$ ipython --no-banner

In [1]: import numpy as np

In [2]: np.set_printoptions(precision=2, suppress=True, linewidth=160, legacy="1.25")

In [3]: arr = np.load("test4.npy")

In [4]: print(arr)
[[ 85 -39  29   4 -20 -24   6 -10  19 -31   9  21  15  -8  24]
 [-39 107   8  15 -38  60  48  14 -21   5 -64  -3  21  55 -34]
 [ 29   8 149  15   4  13  24  43  65  20 -21  24 -33   0 -54]
 [  4  15  15  71 -24  33   8  16  26 -23 -22   6  25  -7 -42]
 [-20 -38   4 -24 130 -58  29 -12  70  14  83 -12   5  19 -43]
 [-24  60  13  33 -58 104   0   9 -36   7 -59 -16   6  16 -10]
 [  6  48  24   8  29   0  80  28  41  -8 -20  -7  36  55 -24]
 [-10  14  43  16 -12   9  28  89  35   8 -43 -23  10  -5 -14]
 [ 19 -21  65  26  70 -36  41  35 122 -32  55   3   2  25 -70]
 [-31   5  20 -23  14   7  -8   8 -32  64 -29   9 -28  -5  -4]
 [  9 -64 -21 -22  83 -59 -20 -43  55 -29 111  -8   2  -9 -21]
 [ 21  -3  24   6 -12 -16  -7 -23   3   9  -8  56 -47  20 -11]
 [ 15  21 -33  25   5   6  36  10   2 -28   2 -47 134 -20 -36]
 [ -8  55   0  -7  19  16  55  -5  25  -5  -9  20 -20  93 -20]
 [ 24 -34 -54 -42 -43 -10 -24 -14 -70  -4 -21 -11 -36 -20 133]]

In [5]: u, g = arr[7], arr[2]

In [6]: print(u @ u)
15319

In [7]: pr = (u @ g) / (u @ u) * u

In [8]: print(pr)
[ -9.3   13.02  40.    14.88 -11.16   8.37  26.04  82.78  32.56   7.44 -40.   -21.39   9.3   -4.65 -13.02]

In [9]: print(round(float(np.linalg.norm(u + g) ** 2 + np.linalg.norm(u - g) ** 2), 2))
101814.0

In [10]: print(g - pr)
[ 38.3   -5.02 109.     0.12  15.16   4.63  -2.04 -39.78  32.44  12.56  19.    45.39 -42.3    4.65 -40.98]

In [11]: print((g - pr) @ u)
0.0

In [12]: evals, evecs = np.linalg.eigvalsh(arr)
ValueError: too many values to unpack (expected 2)


In [13]: evals, evecs = np.linalg.eigh(arr)

In [14]: print(np.unique(evals.round(6) + 0, return_counts=True)[1])
[5 1 1 1 1 1 1 1 1 1 1]

In [15]: print(np.round(np.linalg.svd(arr, compute_uv=False), 2) + 0)
[358.07 325.93 212.86 179.37 135.72 120.04  78.12  58.38  37.45  22.06   0.     0.     0.     0.     0.  ]

In [16]: print(arr.sum(axis=0))
[  80  134  286  101  147   45  296  145  304  -33  -36   12   92  209 -226]

In [17]: print(np.linalg.matrix_rank(arr))
10

In [18]: print(np.abs(arr).max())
149

In [19]: print(np.unravel_index(np.abs(arr).argmax(), arr.shape))
(2, 2)

In [20]: Uu, sig, Vt = np.linalg.svd(arr)

In [21]: evecs = Vt[:(sig > 1e-8).sum()]

In [22]: rng = np.random.default_rng(70)

In [23]: vec = arr[3] + -1 * arr[1] + rng.integers(2) * np.eye(15)[13]

In [24]: print(vec)
[ 43. -92.   7.  56.  14. -27. -40.   2.  47. -28.  42.   9.   4. -61.  -8.]

In [25]: print(np.round(np.linalg.norm(vec - evecs.T @ evecs @ vec), 2))
0.56

In [26]: W0 = np.load("w.npy")

In [27]: print(W0.round(2) + 0)
[[ 1.    0.   -0.01 -0.03 -0.03  0.01  0.    0.01  0.01 -0.04  0.02]
 [ 0.    1.    0.01  0.03  0.03 -0.01  0.   -0.01 -0.01  0.04 -0.02]
 [-0.01  0.01  0.98 -0.09 -0.09  0.04 -0.01  0.03  0.03 -0.11  0.07]
 [-0.03  0.03 -0.09  0.54 -0.46  0.22 -0.03  0.15  0.15 -0.53  0.34]
 [-0.03  0.03 -0.09 -0.46  0.54  0.22 -0.03  0.15  0.15 -0.53  0.34]
 [ 0.01 -0.01  0.04  0.22  0.22  0.9   0.01 -0.07 -0.07  0.25 -0.16]
 [ 0.    0.   -0.01 -0.03 -0.03  0.01  1.    0.01  0.01 -0.04  0.02]
 [ 0.01 -0.01  0.03  0.15  0.15 -0.07  0.01  0.95 -0.05  0.18 -0.11]
 [ 0.01 -0.01  0.03  0.15  0.15 -0.07  0.01 -0.05  0.95  0.18 -0.11]
 [-0.04  0.04 -0.11 -0.53 -0.53  0.25 -0.04  0.18  0.18  0.4   0.39]
 [ 0.02 -0.02  0.07  0.34  0.34 -0.16  0.02 -0.11 -0.11  0.39  0.75]]

In [28]: # symmetric, so the eigenvalues are real

In [29]: print(round(float(np.linalg.norm(W0[10], 1)), 2), round(float(np.linalg.norm(W0[10], np.inf)), 2))
2.34 0.75

In [30]: print(np.round(np.linalg.norm(W0) ** 2 / np.linalg.norm(W0, 2) ** 2, 2))
11.0

In [31]: idx = rng.permutation(11)

In [32]: print(idx)
[ 2  7  8  6  4  9  0  1  3  5 10]

In [33]: out = W0[idx][:, idx]

In [34]: print(np.sort(np.abs(np.linalg.eigvals(out))))
[1. 1. 1. 1. 1. 1. 1. 1. 1. 1. 1.]

In [35]: evals, evecs = np.linalg.eigh(W0)

In [36]: print(evals)
[-1.  1.  1.  1.  1.  1.  1.  1.  1.  1.  1.]

In [37]: print(np.linalg.svd(W0, compute_uv=False))
[1. 1. 1. 1. 1. 1. 1. 1. 1. 1. 1.]

In [38]: print(np.round(evecs.T @ W0 @ evecs, 2) + 0)
[[-1.  0.  0.  0.  0.  0.  0.  0.  0.  0.  0.]
 [ 0.  1.  0.  0.  0.  0.  0.  0.  0.  0.  0.]
 [ 0.  0.  1.  0.  0.  0.  0.  0.  0.  0.  0.]
 [ 0.  0.  0.  1.  0.  0.  0.  0.  0.  0.  0.]
 [ 0.  0.  0.  0.  1.  0.  0.  0.  0.  0.  0.]
 [ 0.  0.  0.  0.  0.  1.  0.  0.  0.  0.  0.]
 [ 0.  0.  0.  0.  0.  0.  1.  0.  0.  0.  0.]
 [ 0.  0.  0.  0.  0.  0.  0.  1.  0.  0.  0.]
 [ 0.  0.  0.  0.  0.  0.  0.  0.  1.  0.  0.]
 [ 0.  0.  0.  0.  0.  0.  0.  0.  0.  1.  0.]
 [ 0.  0.  0.  0.  0.  0.  0.  0.  0.  0.  1.]]
